% python3 -q
>>> import numpy as np
>>> np.set_printoptions(precision=2, suppress=True, linewidth=120, sign=" ")
>>> rnd = lambda a: np.round(a, 2) + 0
>>> feats = np.load("block10.npy")
>>> print(rnd(feats))
[[  9.3    7.09   8.4   -4.1    0.45   0.05  14.8 ]
 [  1.53  -2.17   1.61 -11.12  -0.04  -4.05   7.26]
 [  8.48   8.38   2.66  -5.98   2.91   0.13  10.12]
 [  2.82  -0.41  -1.09 -10.06   1.95  -4.99   4.8 ]
 [  9.06   4.32   1.9   -3.07   3.58  -6.54   7.03]
 [ 12.41   6.35   7.41   0.94   2.5   -6.11  11.88]
 [ 12.76   8.7    5.15   0.29   3.8   -4.63  10.62]
 [ 12.05   7.27   9.92  -0.06   1.07  -3.09  15.03]
 [ 11.88   8.14   5.71  -0.75   3.09  -3.78  11.34]
 [  2.8    0.5    0.55 -10.54   1.13  -2.93   6.9 ]
 [ -0.26  -5.72  -3.87 -12.03   1.8   -8.84   0.9 ]
 [  3.92  -6.06   0.07  -5.59   1.92 -13.59   2.58]
 [ 10.72   3.33   6.96  -0.09   1.88  -7.81  10.77]
 [  6.82   0.62   2.54  -4.58   2.14  -7.8    6.94]
 [  2.72  -4.    -0.43  -8.42   1.57  -9.29   3.71]
 [  7.91   2.9    3.61  -4.09   2.15  -5.85   8.61]
 [ 11.06   4.2    7.33   0.     1.87  -7.    11.39]
 [  7.16   2.     4.53  -4.76   1.31  -5.48   9.45]
 [ 13.28   7.42   5.71   1.7    3.78  -6.83  10.29]
 [ -2.63  -8.52  -3.63 -14.18   0.5   -8.9    0.93]
 [  8.42   1.59   2.97  -2.66   2.73  -8.7    7.05]
 [  9.31   6.66   5.5   -3.87   1.91  -2.    11.67]
 [ -1.37  -4.22  -2.1  -14.44   0.37  -4.29   3.97]
 [  2.69  -5.61   1.26  -7.67   0.71 -10.55   4.61]
 [  8.52   4.69   6.4   -4.07   1.06  -3.    11.98]
 [ 12.33  10.41   8.06  -1.22   2.14  -0.24  14.6 ]
 [  8.3    6.7    2.02  -5.41   3.14  -2.16   8.73]
 [ -0.77  -5.55  -3.64 -12.88   1.44  -7.73   1.47]
 [  8.2    4.13   3.7   -4.27   2.25  -4.6    9.17]
 [  7.98   1.57   1.68  -3.31   3.15  -8.71   5.97]
 [  0.25  -8.14  -3.89 -10.06   2.07 -12.83  -0.58]]
>>> np.linalg.cond(feats) > 100
np.True_
>>> print([round(float(x), 2) for x in np.linalg.svd(feats, compute_uv=False)[:3]])
[80.08, 49.06, 20.69]
>>> K = np.array([[0, 0, 0],
...     [0, 0, 0],
...     [0, 15, 0],
...     [0, 0, 0],
...     [0, 18, 3],
...     [0, 15, 0],
...     [0, 3, 0],
...     [0, 6, 0],
...     [0, 6, 0],
...     [0, 15, 0],
...     [0, 15, 0],
...     [0, 12, 0],
...     [0, 12, 0],
...     [0, 0, 0]])
>>> other = np.array([[0, -3], [1, -2], [-2, 2]])
>>> np.einsum("ik,kj->ji", K, other)
array([[  0,   0,  15,   0,  12,  15,   3,   6,   6,  15,  15,  12,  12,   0],
       [  0,   0, -30,   0, -30, -30,  -6, -12, -12, -30, -30, -24, -24,   0]])
>>> np.einsum("ij->j", K)
array([   0,  117,    3])
>>> np.linalg.matrix_rank(np.vstack([K, other.T]))
np.int64(3)
>>> K @ other
array([[  0,   0],
       [  0,   0],
       [ 15, -30],
       [  0,   0],
       [ 12, -30],
       [ 15, -30],
       [  3,  -6],
       [  6, -12],
       [  6, -12],
       [ 15, -30],
       [ 15, -30],
       [ 12, -24],
       [ 12, -24],
       [  0,   0]])
>>> other.T @ K.T
array([[  0,   0,  15,   0,  12,  15,   3,   6,   6,  15,  15,  12,  12,   0],
       [  0,   0, -30,   0, -30, -30,  -6, -12, -12, -30, -30, -24, -24,   0]])
>>> np.unique(feats.round(6), axis=0).shape
(31, 7)
>>> np.allclose(feats[:-1].T @ np.linalg.lstsq(feats[:-1].T, feats[-1])[0], feats[-1])
True
>>> x0 = np.array([1, 0, 0, 1, 0, 0, 2])
>>> h = np.maximum(feats @ x0, 0)
>>> print(rnd(np.tanh(feats @ x0)))
[ 1.    1.    1.    0.98  1.    1.    1.    1.    1.    1.   -1.    1.    1.    1.    0.94  1.    1.    1.    1.
 -1.    1.    1.   -1.    1.    1.    1.    1.   -1.    1.    1.   -1.  ]
>>> print(rnd(K @ np.linalg.pinv(K) @ K))
[[  0.   0.   0.]
 [  0.   0.   0.]
 [  0.  15.   0.]
 [  0.   0.   0.]
 [  0.  18.   3.]
 [  0.  15.   0.]
 [  0.   3.   0.]
 [  0.   6.   0.]
 [  0.   6.   0.]
 [  0.  15.   0.]
 [  0.  15.   0.]
 [  0.  12.   0.]
 [  0.  12.   0.]
 [  0.   0.   0.]]
